In [1]: import numpy as np

In [2]: from numpy import linalg as LA

In [3]: np.set_printoptions(suppress=True, linewidth=120)

In [4]: W0 = np.loadtxt("run9.csv", delimiter=",")

In [5]: W0.round(2)
Out[5]: 
array([[ 0.87, -0.5 ,  0.  ,  0.  ,  0.  ,  0.  ,  0.  ,  0.  ,  0.  ,  0.  ,  0.  ],
       [ 0.5 ,  0.87,  0.  ,  0.  ,  0.  ,  0.  ,  0.  ,  0.  ,  0.  ,  0.  ,  0.  ],
       [ 0.  ,  0.  ,  1.  ,  0.  ,  0.  ,  0.  ,  0.  ,  0.  ,  0.  ,  0.  ,  0.  ],
       [ 0.  ,  0.  ,  0.  ,  1.  ,  0.  ,  0.  ,  0.  ,  0.  ,  0.  ,  0.  ,  0.  ],
       [ 0.  ,  0.  ,  0.  ,  0.  ,  1.  ,  0.  ,  0.  ,  0.  ,  0.  ,  0.  ,  0.  ],
       [ 0.  ,  0.  ,  0.  ,  0.  ,  0.  ,  1.  ,  0.  ,  0.  ,  0.  ,  0.  ,  0.  ],
       [ 0.  ,  0.  ,  0.  ,  0.  ,  0.  ,  0.  ,  1.  ,  0.  ,  0.  ,  0.  ,  0.  ],
       [ 0.  ,  0.  ,  0.  ,  0.  ,  0.  ,  0.  ,  0.  ,  1.  ,  0.  ,  0.  ,  0.  ],
       [ 0.  ,  0.  ,  0.  ,  0.  ,  0.  ,  0.  ,  0.  ,  0.  ,  1.  ,  0.  ,  0.  ],
       [ 0.  ,  0.  ,  0.  ,  0.  ,  0.  ,  0.  ,  0.  ,  0.  ,  0.  ,  1.  ,  0.  ],
       [ 0.  ,  0.  ,  0.  ,  0.  ,  0.  ,  0.  ,  0.  ,  0.  ,  0.  ,  0.  ,  1.  ]])

In [6]: # splits into 10 blocks

In [7]: rng = np.random.default_rng(3329)

In [8]: Y = W0 + rng.integers(-2, 3, (11, 1)) @ rng.integers(-2, 3, (1, 11))

In [9]: Y.round(2)
Out[9]: 
array([[ 0.87,  0.5 , -2.  ,  2.  ,  1.  ,  0.  , -1.  ,  1.  ,  2.  ,  1.  ,  0.  ],
       [ 0.5 , -0.13,  2.  , -2.  , -1.  ,  0.  ,  1.  , -1.  , -2.  , -1.  ,  0.  ],
       [ 0.  ,  2.  , -3.  ,  4.  ,  2.  ,  0.  , -2.  ,  2.  ,  4.  ,  2.  ,  0.  ],
       [ 0.  ,  0.  ,  0.  ,  1.  ,  0.  ,  0.  ,  0.  ,  0.  ,  0.  ,  0.  ,  0.  ],
       [ 0.  , -1.  ,  2.  , -2.  ,  0.  ,  0.  ,  1.  , -1.  , -2.  , -1.  ,  0.  ],
       [ 0.  , -2.  ,  4.  , -4.  , -2.  ,  1.  ,  2.  , -2.  , -4.  , -2.  ,  0.  ],
       [ 0.  ,  2.  , -4.  ,  4.  ,  2.  ,  0.  , -1.  ,  2.  ,  4.  ,  2.  ,  0.  ],
       [ 0.  , -2.  ,  4.  , -4.  , -2.  ,  0.  ,  2.  , -1.  , -4.  , -2.  ,  0.  ],
       [ 0.  ,  1.  , -2.  ,  2.  ,  1.  ,  0.  , -1.  ,  1.  ,  3.  ,  1.  ,  0.  ],
       [ 0.  ,  1.  , -2.  ,  2.  ,  1.  ,  0.  , -1.  ,  1.  ,  2.  ,  2.  ,  0.  ],
       [ 0.  , -2.  ,  4.  , -4.  , -2.  ,  0.  ,  2.  , -2.  , -4.  , -2.  ,  1.  ]])

In [10]: np.abs(Y - W0).sum(axis=1)
Out[10]: array([11., 11., 22.,  0., 11., 22., 22., 22., 11., 11., 22.])

In [11]: LA.matrix_rank(Y - W0, tol=1e-8)
Out[11]: np.int64(1)

In [12]: f, v = W0[7], W0[10]

In [13]: f @ v
Out[13]: np.float64(0.0)

In [14]: p = (f @ v) / (f @ f) * f

In [15]: v - p
Out[15]: array([0., 0., 0., 0., 0., 0., 0., 0., 0., 0., 1.])

In [16]: (v - p) @ f
Out[16]: np.float64(0.0)

In [17]: def softmax(z):
    ...:     e = np.exp(z - z.max(axis=-1, keepdims=True))
    ...:     return e / e.sum(axis=-1, keepdims=True)
    ...: 

In [18]: np.round(softmax(W0[10]), 2)
Out[18]: array([0.08, 0.08, 0.08, 0.08, 0.08, 0.08, 0.08, 0.08, 0.08, 0.08, 0.21])

In [19]: scores = W0 @ W0.T / np.sqrt(11)

In [20]: np.round(softmax(scores), 2)
Out[20]: 
array([[0.12, 0.09, 0.09, 0.09, 0.09, 0.09, 0.09, 0.09, 0.09, 0.09, 0.09],
       [0.09, 0.12, 0.09, 0.09, 0.09, 0.09, 0.09, 0.09, 0.09, 0.09, 0.09],
       [0.09, 0.09, 0.12, 0.09, 0.09, 0.09, 0.09, 0.09, 0.09, 0.09, 0.09],
       [0.09, 0.09, 0.09, 0.12, 0.09, 0.09, 0.09, 0.09, 0.09, 0.09, 0.09],
       [0.09, 0.09, 0.09, 0.09, 0.12, 0.09, 0.09, 0.09, 0.09, 0.09, 0.09],
       [0.09, 0.09, 0.09, 0.09, 0.09, 0.12, 0.09, 0.09, 0.09, 0.09, 0.09],
       [0.09, 0.09, 0.09, 0.09, 0.09, 0.09, 0.12, 0.09, 0.09, 0.09, 0.09],
       [0.09, 0.09, 0.09, 0.09, 0.09, 0.09, 0.09, 0.12, 0.09, 0.09, 0.09],
       [0.09, 0.09, 0.09, 0.09, 0.09, 0.09, 0.09, 0.09, 0.12, 0.09, 0.09],
       [0.09, 0.09, 0.09, 0.09, 0.09, 0.09, 0.09, 0.09, 0.09, 0.12, 0.09],
       [0.09, 0.09, 0.09, 0.09, 0.09, 0.09, 0.09, 0.09, 0.09, 0.09, 0.12]])

In [21]: w1 = np.array([[-2, -2, -1, 0],
    ...:     [-2, -2, -2, -2],
    ...:     [2, 2, 1, 1],
    ...:     [-2, 1, 2, 1],
    ...:     [1, 2, 0, -1],
    ...:     [-2, 2, -1, -2],
    ...:     [2, 1, -2, -2],
    ...:     [0, 0, -2, -2],
    ...:     [-2, 2, -1, 0],
    ...:     [0, 1, -2, 1],
    ...:     [2, -1, 2, -2]])

In [22]: coef = np.array([3, 0, 1, 1])

In [23]: act = np.maximum(W0 @ w1 + coef, 0)

In [24]: (act > 0).astype(int)
Out[24]: 
array([[1, 0, 1, 1],
       [1, 0, 0, 0],
       [1, 1, 1, 1],
       [1, 1, 1, 1],
       [1, 1, 1, 0],
       [1, 1, 0, 0],
       [1, 1, 0, 0],
       [1, 0, 0, 0],
       [1, 1, 0, 1],
       [1, 1, 0, 1],
       [1, 0, 1, 0]])

In [25]: act.round(2)
Out[25]: 
array([[2.27, 0.  , 1.13, 2.  ],
       [0.27, 0.  , 0.  , 0.  ],
       [5.  , 2.  , 2.  , 2.  ],
       [1.  , 1.  , 3.  , 2.  ],
       [4.  , 2.  , 1.  , 0.  ],
       [1.  , 2.  , 0.  , 0.  ],
       [5.  , 1.  , 0.  , 0.  ],
       [3.  , 0.  , 0.  , 0.  ],
       [1.  , 2.  , 0.  , 1.  ],
       [3.  , 1.  , 0.  , 2.  ],
       [5.  , 0.  , 3.  , 0.  ]])

In [26]: np.round((act > 0).mean(axis=0), 2)
Out[26]: array([1.  , 0.64, 0.45, 0.45])

In [27]: basis = np.array([[-1, 2], [1, 2], [3, -1], [3, 2]])

In [28]: np.round(act @ basis, 2)
Out[28]: 
array([[ 7.13,  7.4 ],
       [-0.27,  0.54],
       [ 9.  , 16.  ],
       [15.  ,  5.  ],
       [ 1.  , 11.  ],
       [ 1.  ,  6.  ],
       [-4.  , 12.  ],
       [-3.  ,  6.  ],
       [ 4.  ,  8.  ],
       [ 4.  , 12.  ],
       [ 4.  ,  7.  ]])

In [29]: w1 @ basis
Out[29]: 
array([[ -3,  -7],
       [-12, -10],
       [  6,   9],
       [ 12,  -2],
       [ -2,   4],
       [ -5,  -3],
       [-13,   4],
       [-12,  -2],
       [  1,   1],
       [ -2,   6],
       [ -3,  -4]])

In [30]: mat = np.loadtxt("test9.csv", delimiter=",")

In [31]: mat
Out[31]: 
array([[ 0.,  1.,  2.,  2.,  3., -1.,  0.,  2., -2.],
       [ 0.,  0.,  2.,  2.,  0.,  0.,  0., -2., -2.],
       [ 1.,  3.,  2.,  0.,  0., -2., -2., -1., -3.],
       [ 0.,  2.,  3.,  1.,  2.,  1., -1.,  2.,  1.],
       [ 3.,  3.,  0.,  3.,  0.,  1.,  3., -1., -1.],
       [ 0.,  0.,  0.,  0.,  0., -2.,  3.,  0.,  0.],
       [ 0.,  0.,  0.,  0.,  0.,  2.,  2.,  0., -1.],
       [ 0.,  0.,  0.,  0.,  0.,  3.,  2., -3.,  2.],
       [ 0.,  0.,  0.,  0.,  0.,  1.,  0., -1., -1.]])

In [32]: Uu, sv, Vt = LA.svd(mat)

In [33]: sv.round(2) + 0
Out[33]: array([8.23, 7.18, 5.18, 4.5 , 3.35, 2.62, 2.04, 1.2 , 0.  ])

In [34]: Y = Uu[:, :8] @ np.diag(sv[:8]) @ Vt[:8]

In [35]: LA.matrix_rank(Y)
Out[35]: np.int64(8)

In [36]: round(float(np.abs(mat - Y).max()), 2)
Out[36]: 0.0

In [37]: np.round(LA.matrix_power(mat, 4), 2)
Out[37]: 
array([[ 300.,  740.,  719.,  480.,  242.,  -98., -282.,  -86., -413.],
       [  80.,  278.,  354.,  208.,  142., -340., -264.,  134., -302.],
       [ 132.,  355.,  405.,  269.,  133., -216., -381.,  -86., -239.],
       [ 258.,  637.,  619.,  406.,  195.,  -68., -358., -161., -262.],
       [ 195.,  627.,  852.,  576.,  354., -337., -209.,   52., -721.],
       [   0.,    0.,    0.,    0.,    0.,  118.,   -3.,  -12.,  -27.],
       [   0.,    0.,    0.,    0.,    0.,  -23.,  106.,   13.,  -16.],
       [   0.,    0.,    0.,    0.,    0., -100.,  109.,   16.,  -40.],
       [   0.,    0.,    0.,    0.,    0.,  -91.,   37.,   25.,  -22.]])

In [38]: np.allclose(mat, mat.T)
Out[38]: False

In [39]: round(float(LA.det(mat)), 2)
Out[39]: 0.0

In [40]: (mat - mat.T) / 2
Out[40]: 
array([[ 0. ,  0.5,  0.5,  1. ,  0. , -0.5,  0. ,  1. , -1. ],
       [-0.5,  0. , -0.5,  0. , -1.5,  0. ,  0. , -1. , -1. ],
       [-0.5,  0.5,  0. , -1.5,  0. , -1. , -1. , -0.5, -1.5],
       [-1. ,  0. ,  1.5,  0. , -0.5,  0.5, -0.5,  1. ,  0.5],
       [ 0. ,  1.5,  0. ,  0.5,  0. ,  0.5,  1.5, -0.5, -0.5],
       [ 0.5,  0. ,  1. , -0.5, -0.5,  0. ,  0.5, -1.5, -0.5],
       [ 0. ,  0. ,  1. ,  0.5, -1.5, -0.5,  0. , -1. , -0.5],
       [-1. ,  1. ,  0.5, -1. ,  0.5,  1.5,  1. ,  0. ,  1.5],
       [ 1. ,  1. ,  1.5, -0.5,  0.5,  0.5,  0.5, -1.5,  0. ]])

In [41]: Uu, sv, Vt = LA.svd(mat)

In [42]: evecs = Vt[:(sv > 1e-8).sum()]

In [43]: x = mat[2] + 5 * mat[1] + rng.integers(2) * np.eye(9)[0]

In [44]: x
Out[44]: array([  1.,   3.,  12.,  10.,   0.,  -2.,  -2., -11., -13.])

In [45]: np.round(np.diag(evecs.T @ evecs), 2)
Out[45]: array([0.42, 0.79, 0.91, 0.91, 0.98, 1.  , 1.  , 1.  , 1.  ])

In [46]: np.allclose(evecs.T @ evecs @ x, x)
Out[46]: True

In [47]: feats = np.load("block19.npy")

In [48]: feats.round(2)
Out[48]: 
array([[ 7.59,  6.7 ,  5.78, 10.74, -0.28,  8.19,  5.12,  8.42, -0.69],
       [ 9.14,  5.93,  7.42,  7.43, -1.23,  8.81,  3.85,  5.65, -1.15],
       [ 8.76,  6.12,  6.17,  9.38,  0.58,  8.16,  4.87,  7.18, -0.17],
       [ 6.64,  7.18,  3.84, 10.4 ,  0.92,  6.91,  5.96, 10.68,  0.14],
       [ 9.59,  5.7 ,  3.04, 12.55,  5.7 ,  6.91,  9.03,  6.49,  0.38],
       [ 9.3 ,  5.85,  6.76,  6.7 , -0.28,  8.26,  4.15,  5.97, -0.58],
       [ 6.98,  7.01,  5.49,  6.61,  0.3 ,  6.49,  1.98, 13.35,  3.33],
       [ 8.82,  6.09,  4.49,  6.86,  0.06,  7.82,  7.58,  3.84, -3.43],
       [10.33,  5.34,  7.75,  9.78,  1.5 ,  8.77,  3.72,  6.13,  1.11],
       [ 8.95,  6.03,  2.84,  6.53,  2.56,  6.57,  8.43,  5.24, -1.84],
       [ 9.32,  5.84,  9.59,  9.5 , -2.36, 10.01,  2.  ,  6.  , -0.52],
       [10.3 ,  5.35,  8.76,  8.55,  0.93,  8.73,  1.59,  7.75,  2.7 ],
       [12.86,  4.07, 12.46, 11.6 ,  0.76, 11.18,  0.37,  3.67,  2.46],
       [ 6.97,  7.02,  5.09,  5.23, -4.03,  8.3 ,  6.41,  4.63, -5.42],
       [ 9.78,  5.61,  5.66, 12.62,  4.66,  7.56,  5.2 ,  8.9 ,  3.07],
       [11.97,  4.51,  7.72, 10.25,  3.3 ,  9.02,  5.08,  3.27,  0.73],
       [ 9.55,  5.72,  6.8 ,  8.59, -1.2 ,  9.34,  6.36,  2.33, -3.84],
       [ 8.74,  6.13,  6.26,  8.53,  0.39,  8.03,  4.4 ,  7.5 ,  0.12],
       [ 5.93,  7.54,  2.28,  9.93,  2.7 ,  5.46,  5.83, 14.02,  2.41],
       [ 5.55,  7.72,  4.15,  8.96, -1.55,  7.11,  5.19, 11.15, -1.02],
       [10.85,  5.08,  9.33, 10.18,  1.52,  9.19,  1.63,  7.2 ,  2.97],
       [ 7.41,  6.8 ,  7.32,  8.81, -1.68,  8.3 ,  2.17, 10.33,  0.94],
       [ 6.27,  7.36,  2.33,  9.25,  1.84,  5.94,  6.86, 11.43,  0.34],
       [ 7.45,  6.78,  2.73,  5.89,  1.09,  6.21,  7.19,  8.  , -1.33],
       [ 8.97,  6.02,  7.33,  8.4 , -0.47,  8.56,  3.46,  7.13,  0.08],
       [ 8.34,  6.33,  4.44,  9.11,  1.28,  7.47,  6.74,  6.87, -1.12],
       [10.47,  5.26,  8.36, 10.04,  0.87,  9.25,  3.52,  5.4 ,  0.61],
       [ 5.58,  7.71, -2.24,  9.16,  4.32,  4.24, 12.25,  9.91, -2.22],
       [11.41,  4.8 ,  8.51, 10.06,  1.89,  9.33,  3.84,  4.24,  0.85],
       [11.02,  4.99,  2.95,  8.86,  7.  ,  6.23,  8.58,  5.38,  1.41],
       [13.01,  4.  , 10.18, 11.15,  2.63, 10.23,  3.09,  2.52,  1.53]])

In [49]: # null space of dimension 4

In [50]: Uu, sv, Vt = LA.svd(feats)

In [51]: np.argmax(sv[:-1] / (sv[1:] + 1e-6)) + 1
Out[51]: np.int64(5)

In [52]: Y = Uu[:, :5] @ np.diag(sv[:5]) @ Vt[:5]

In [53]: LA.matrix_rank(feats, rtol=0.05)
Out[53]: np.int64(5)

In [54]: LA.matrix_rank(Y)
Out[54]: np.int64(5)

In [55]: C2 = np.cov(feats, rowvar=False)

In [56]: np.corrcoef(feats[:, 0], feats[:, 1])[0, 1]
Out[56]: np.float64(-1.0)

In [57]: np.round(np.polyfit(feats[:, 0], feats[:, 1], 1), 2)
Out[57]: array([-0.5, 10.5])

In [58]: np.round(feats.std(axis=0), 2)
Out[58]: array([1.98, 0.99, 2.92, 1.78, 2.31, 1.48, 2.55, 2.95, 2.03])

In [59]: np.round(np.median(feats, axis=0), 2)
Out[59]: array([8.97, 6.02, 6.17, 9.16, 0.92, 8.19, 5.08, 6.87, 0.14])

In [60]: LA.lstsq(feats[:-1].T, feats[-1])[2]
Out[60]: np.int32(5)

In [61]: np.unique(feats.round(6), axis=0).shape
Out[61]: (31, 9)

In [62]: np.allclose(feats[:-1].T @ LA.lstsq(feats[:-1].T, feats[-1])[0], feats[-1])
Out[62]: True

In [63]: f = np.array([0, 0])

In [64]: np.round(np.cross(feats[7, :3], feats[15, :3]), 2)
Out[64]: array([ 26.77, -14.41, -33.08])

In [65]: np.convolve(feats[7], f)
Out[65]: array([0., 0., 0., 0., 0., 0., 0., 0., 0., 0.])

In [66]: np.polyval(f, feats[7])
Out[66]: array([0., 0., 0., 0., 0., 0., 0., 0., 0.])

In [67]: rank = LA.matrix_rank(feats)

In [68]: rank
Out[68]: np.int64(5)

In [69]: ns = LA.svd(feats)[2][rank:].T

In [70]: LA.matrix_rank(feats.T @ feats), LA.matrix_rank(feats @ feats.T)
Out[70]: (np.int64(5), np.int64(5))

In [71]: [int(LA.matrix_rank(np.delete(feats, i, axis=0))) for i in range(31)]
Out[71]: 
[5,
 5,
 5,
 5,
 5,
 5,
 5,
 5,
 5,
 5,
 5,
 5,
 5,
 5,
 5,
 5,
 5,
 5,
 5,
 5,
 5,
 5,
 5,
 5,
 5,
 5,
 5,
 5,
 5,
 5,
 5]

In [72]: [int(LA.matrix_rank(feats[:i])) for i in range(1, len(feats) + 1)]
Out[72]: 
[1,
 2,
 3,
 4,
 5,
 5,
 5,
 5,
 5,
 5,
 5,
 5,
 5,
 5,
 5,
 5,
 5,
 5,
 5,
 5,
 5,
 5,
 5,
 5,
 5,
 5,
 5,
 5,
 5,
 5,
 5]

In [73]: ns.shape
Out[73]: (9, 4)

In [74]: X = np.abs(np.array([[-1, -2, -1], [0, -1, 0], [-1, 2, 0]])) + np.eye(3)

In [75]: X = X / X.sum(axis=1, keepdims=True)

In [76]: X
Out[76]: 
array([[0.4 , 0.4 , 0.2 ],
       [0.  , 1.  , 0.  ],
       [0.25, 0.5 , 0.25]])

In [77]: x = np.array([0, -1, -1])

In [78]: np.round(X @ x, 2)
Out[78]: array([-0.6 , -1.  , -0.75])

In [79]: np.round((X * x).sum(axis=1), 2)
Out[79]: array([-0.6 , -1.  , -0.75])

In [80]: LA.norm(X @ x) <= LA.norm(X, 2) * LA.norm(x) + 1e-9
Out[80]: np.True_

In [81]: np.round(np.einsum("ij,j->i", X, x), 2)
Out[81]: array([-0.6 , -1.  , -0.75])

In [82]: X * x
Out[82]: 
array([[ 0.  , -0.4 , -0.2 ],
       [ 0.  , -1.  , -0.  ],
       [ 0.  , -0.5 , -0.25]])

In [83]: np.round(X @ (2 * x), 2)
Out[83]: array([-1.2, -2. , -1.5])

In [84]: np.sign((X @ x).round(6))
Out[84]: array([-1., -1., -1.])

In [85]: X @ np.eye(3)[0]
Out[85]: array([0.4 , 0.  , 0.25])

In [86]: X @ np.ones(3)
Out[86]: array([1., 1., 1.])
